In [1]: import numpy as np

In [2]: from numpy import linalg as LA

In [3]: np.set_printoptions(precision=2, suppress=True, linewidth=100)

In [4]: def rnd(a):
   ...:     return np.round(a, 2) + 0
   ...: 

In [5]: M = np.load("mat.npy")

In [6]: M
Out[6]: 
array([[0, 1, 0, 1, 0, 1],
       [1, 0, 0, 1, 0, 1],
       [0, 0, 0, 0, 1, 0],
       [1, 1, 0, 0, 0, 0],
       [0, 0, 1, 0, 0, 0],
       [1, 1, 0, 0, 0, 0]])

In [7]: # row 5 repeats row 3

In [8]: ev, vecs = LA.eigh(M)

In [9]: ev.sum(), np.trace(M)
Out[9]: (np.float64(0.0), np.int64(0))

In [10]: rnd(LA.eigvalsh(M @ M))
Out[10]: array([0.  , 1.  , 1.  , 1.  , 2.44, 6.56])

In [11]: (ev > 1e-8).sum(), (ev < -1e-8).sum()
Out[11]: (np.int64(2), np.int64(3))

In [12]: rnd(vecs.T @ M @ vecs)
Out[12]: 
array([[-1.56,  0.  ,  0.  ,  0.  ,  0.  ,  0.  ],
       [ 0.  , -1.  ,  0.  ,  0.  ,  0.  ,  0.  ],
       [ 0.  ,  0.  , -1.  ,  0.  ,  0.  ,  0.  ],
       [ 0.  ,  0.  ,  0.  ,  0.  ,  0.  ,  0.  ],
       [ 0.  ,  0.  ,  0.  ,  0.  ,  1.  ,  0.  ],
       [ 0.  ,  0.  ,  0.  ,  0.  ,  0.  ,  2.56]])

In [13]: rnd(vecs @ np.diag(ev) @ vecs.T)
Out[13]: 
array([[0., 1., 0., 1., 0., 1.],
       [1., 0., 0., 1., 0., 1.],
       [0., 0., 0., 0., 1., 0.],
       [1., 1., 0., 0., 0., 0.],
       [0., 0., 1., 0., 0., 0.],
       [1., 1., 0., 0., 0., 0.]])

In [14]: np.unique(ev.round(6) + 0, return_counts=True)[1]
Out[14]: array([1, 2, 1, 1, 1])

In [15]: np.unique(M.round(6), axis=0).shape
Out[15]: (5, 6)

In [16]: np.allclose(M[:-1].T @ LA.lstsq(M[:-1].T, M[-1])[0], M[-1])
Out[16]: True

In [17]: rnd(np.trace(LA.pinv(M) @ M))
Out[17]: np.float64(5.0)

In [18]: E = np.load("w.npy")

In [19]: E
Out[19]: 
array([[ 4.,  0.,  4., -5., -3.,  0.],
       [-5.,  4.,  4.,  3., -2.,  0.],
       [ 4., -2., -2., -3., -4.,  0.],
       [ 3., -1., -5.,  3.,  2.,  0.],
       [ 4.,  5.,  3., -2.,  0.,  0.],
       [ 0.,  0.,  0.,  0.,  0.,  2.]])

In [20]: # 2 groups of indices that never mix

In [21]: Q, vecs = LA.qr(E[:, :4])[0], LA.qr(E[:, 4:])[0]

In [22]: sig = LA.svd(Q.T @ vecs, compute_uv=False)

In [23]: rnd(sig)
Out[23]: array([0.69, 0.  ])

In [24]: m1 = np.load("data.npy")

In [25]: rnd(m1)
Out[25]: 
array([[ 0.82, -0.55,  0.18],
       [-0.55, -0.64,  0.55],
       [ 0.18,  0.55,  0.82]])

In [26]: # symmetric

In [27]: t3 = np.stack([m1, 5 * m1, m1[::-1]])

In [28]: rnd(LA.norm(t3, axis=(1, 2)))
Out[28]: array([1.73, 8.66, 1.73])

In [29]: rnd(np.einsum("bij,cij->bc", t3, t3))
Out[29]: 
array([[ 3., 15.,  1.],
       [15., 75.,  5.],
       [ 1.,  5.,  3.]])

In [30]: LA.matrix_rank(t3)
Out[30]: array([3, 3, 3])
